In [1]: import numpy as np

In [2]: import numpy.linalg as la

In [3]: np.set_printoptions(precision=1, suppress=True, linewidth=160)

In [4]: def rd(a):
   ...:     return np.round(a, 1) + 0
   ...: 

In [5]: J = np.load("a.npy")

In [6]: J
Out[6]: 
array([[ 2,  3,  4,  4,  2,  3,  4],
       [ 1,  2,  3,  3,  1,  2,  3],
       [-1,  0,  1,  1, -1,  0,  1],
       [ 1,  2,  3,  3,  1,  2,  3]])

In [7]: U, s, VT = la.svd(J)

In [8]: evecs = VT[:(s > 1e-8).sum()]

In [9]: rng = np.random.default_rng(373483)

In [10]: x = J[2] + -1 * J[1] + rng.integers(2) * np.eye(7)[0]

In [11]: x
Out[11]: array([-2., -2., -2., -2., -2., -2., -2.])

In [12]: np.allclose(evecs.T @ evecs @ x, x)
Out[12]: True

In [13]: rd(np.diag(evecs.T @ evecs))
Out[13]: array([0.4, 0.1, 0.3, 0.3, 0.4, 0.1, 0.3])

In [14]: rd(evecs.T @ evecs)
Out[14]: 
array([[ 0.4,  0.2, -0.1, -0.1,  0.4,  0.2, -0.1],
       [ 0.2,  0.1,  0.1,  0.1,  0.2,  0.1,  0.1],
       [-0.1,  0.1,  0.3,  0.3, -0.1,  0.1,  0.3],
       [-0.1,  0.1,  0.3,  0.3, -0.1,  0.1,  0.3],
       [ 0.4,  0.2, -0.1, -0.1,  0.4,  0.2, -0.1],
       [ 0.2,  0.1,  0.1,  0.1,  0.2,  0.1,  0.1],
       [-0.1,  0.1,  0.3,  0.3, -0.1,  0.1,  0.3]])

In [15]: rk = la.matrix_rank(J)

In [16]: rk
Out[16]: np.int64(2)

In [17]: N = la.svd(J)[2][rk:].T

In [18]: rd(J @ N)
Out[18]: 
array([[0., 0., 0., 0., 0.],
       [0., 0., 0., 0., 0.],
       [0., 0., 0., 0., 0.],
       [0., 0., 0., 0., 0.]])

In [19]: [int(la.matrix_rank(J[:, :j + 1])) for j in range(7)]
Out[19]: [1, 2, 2, 2, 2, 2, 2]

In [20]: N.shape
Out[20]: (7, 5)

In [21]: la.matrix_rank(J.T @ J), la.matrix_rank(J @ J.T)
Out[21]: (np.int64(2), np.int64(2))

In [22]: [int(la.matrix_rank(J[:i])) for i in range(1, len(J) + 1)]
Out[22]: [1, 2, 2, 2]

In [23]: K = np.loadtxt("arr.csv", delimiter=",")

In [24]: K
Out[24]: 
array([[ 4.,  4.,  2.],
       [ 8.,  5., -1.],
       [ 6., 10.,  4.],
       [ 3., 10.,  5.],
       [ 7.,  6.,  6.],
       [ 7.,  3., 10.],
       [ 8.,  8., 15.],
       [ 6., 11., 12.],
       [ 5., 15., 17.],
       [ 6., 15., 14.],
       [ 9., 12., 15.],
       [ 7., 17., 16.],
       [ 7., 15., 19.],
       [10., 11., 14.],
       [ 7., 14., 12.],
       [ 9., 11., 15.],
       [ 4., 11., 14.],
       [ 0., 14., 13.],
       [-1., 18., 18.],
       [ 2., 19., 15.],
       [ 0., 16., 17.],
       [-3., 13., 20.],
       [-5., 15., 16.]])

In [25]: z = K[:, 0] > np.median(K[:, 0])

In [26]: r0 = K[z].mean(axis=0) - K[~z].mean(axis=0)

In [27]: z.astype(int)
Out[27]: array([0, 1, 0, 0, 1, 1, 1, 0, 0, 0, 1, 1, 1, 1, 1, 1, 0, 0, 0, 0, 0, 0, 0])

In [28]: ((K - K.mean(axis=0)) @ r0 > 0).astype(int)
Out[28]: array([1, 1, 1, 1, 1, 1, 1, 1, 0, 0, 1, 0, 0, 1, 1, 1, 0, 0, 0, 0, 0, 0, 0])

In [29]: rd(r0)
Out[29]: array([ 5.8, -3. , -0.7])

In [30]: x = np.array([2, 0, 0])

In [31]: h1 = np.maximum(K @ x, 0)

In [32]: np.maximum(K @ (3 * x), 0)
Out[32]: array([24., 48., 36., 18., 42., 42., 48., 36., 30., 36., 54., 42., 42., 60., 42., 54., 24.,  0.,  0., 12.,  0.,  0.,  0.])

In [33]: np.maximum(K @ x, 0) - np.maximum(-K @ x, 0)
Out[33]: array([  8.,  16.,  12.,   6.,  14.,  14.,  16.,  12.,  10.,  12.,  18.,  14.,  14.,  20.,  14.,  18.,   8.,   0.,  -2.,   4.,   0.,  -6., -10.])

In [34]: K * (h1 > 1e-9)[:, None]
Out[34]: 
array([[ 4.,  4.,  2.],
       [ 8.,  5., -1.],
       [ 6., 10.,  4.],
       [ 3., 10.,  5.],
       [ 7.,  6.,  6.],
       [ 7.,  3., 10.],
       [ 8.,  8., 15.],
       [ 6., 11., 12.],
       [ 5., 15., 17.],
       [ 6., 15., 14.],
       [ 9., 12., 15.],
       [ 7., 17., 16.],
       [ 7., 15., 19.],
       [10., 11., 14.],
       [ 7., 14., 12.],
       [ 9., 11., 15.],
       [ 4., 11., 14.],
       [ 0.,  0.,  0.],
       [-0.,  0.,  0.],
       [ 2., 19., 15.],
       [ 0.,  0.,  0.],
       [-0.,  0.,  0.],
       [-0.,  0.,  0.]])
